In [1]: import numpy as np

In [2]: from numpy import linalg as LA

In [3]: np.set_printoptions(suppress=True, linewidth=140)

In [4]: rnd = lambda a: np.round(a, 2) + 0

In [5]: F = np.load("w.npy")

In [6]: F
Out[6]: 
array([[-2,  0,  0,  0,  0,  0,  0,  0,  0],
       [ 0,  2,  0,  0,  0,  0,  0,  0,  0],
       [ 0,  0, -2,  0,  0,  0,  0,  0,  0],
       [ 0,  0,  0,  0,  0,  0,  0,  0,  0],
       [ 0,  0,  0,  0,  1,  0,  0,  0,  0],
       [ 0,  0,  0,  0,  0, -3,  0,  0,  0],
       [ 0,  0,  0,  0,  0,  0,  1,  0,  0],
       [ 0,  0,  0,  0,  0,  0,  0, -1,  0],
       [ 0,  0,  0,  0,  0,  0,  0,  0,  1]])

In [7]: left, sigma, vt = LA.svd(F)

In [8]: evecs = vt[:(sigma > 1e-8).sum()]

In [9]: rng = np.random.default_rng(637031)

In [10]: x = F[6] + 3 * F[3] + rng.integers(2) * np.eye(9)[6]

In [11]: x
Out[11]: array([0., 0., 0., 0., 0., 0., 2., 0., 0.])

In [12]: evecs.T @ evecs
Out[12]: 
array([[1., 0., 0., 0., 0., 0., 0., 0., 0.],
       [0., 1., 0., 0., 0., 0., 0., 0., 0.],
       [0., 0., 1., 0., 0., 0., 0., 0., 0.],
       [0., 0., 0., 0., 0., 0., 0., 0., 0.],
       [0., 0., 0., 0., 1., 0., 0., 0., 0.],
       [0., 0., 0., 0., 0., 1., 0., 0., 0.],
       [0., 0., 0., 0., 0., 0., 1., 0., 0.],
       [0., 0., 0., 0., 0., 0., 0., 1., 0.],
       [0., 0., 0., 0., 0., 0., 0., 0., 1.]])

In [13]: rnd(LA.norm(x - evecs.T @ evecs @ x))
Out[13]: np.float64(0.0)

In [14]: np.allclose(evecs.T @ evecs @ x, x)
Out[14]: True

In [15]: evals, evecs = LA.eigh(F)

In [16]: print(rnd(LA.svd(F, compute_uv=False)))
[3. 2. 2. 2. 1. 1. 1. 1. 0.]

In [17]: (evals > 1e-8).sum(), (evals < -1e-8).sum()
Out[17]: (np.int64(4), np.int64(4))

In [18]: print(np.abs(evecs[:, -1]))
[0. 1. 0. 0. 0. 0. 0. 0. 0.]

In [19]: np.unique(evals.round(6) + 0, return_counts=True)[1]
Out[19]: array([1, 2, 1, 1, 3, 1])

In [20]: evals.sum(), np.trace(F)
Out[20]: (np.float64(-3.0), np.int64(-3))

In [21]: rnd(LA.eigvalsh(F + 2 * np.eye(9)))
Out[21]: array([-1.,  0.,  0.,  1.,  2.,  3.,  3.,  3.,  4.])
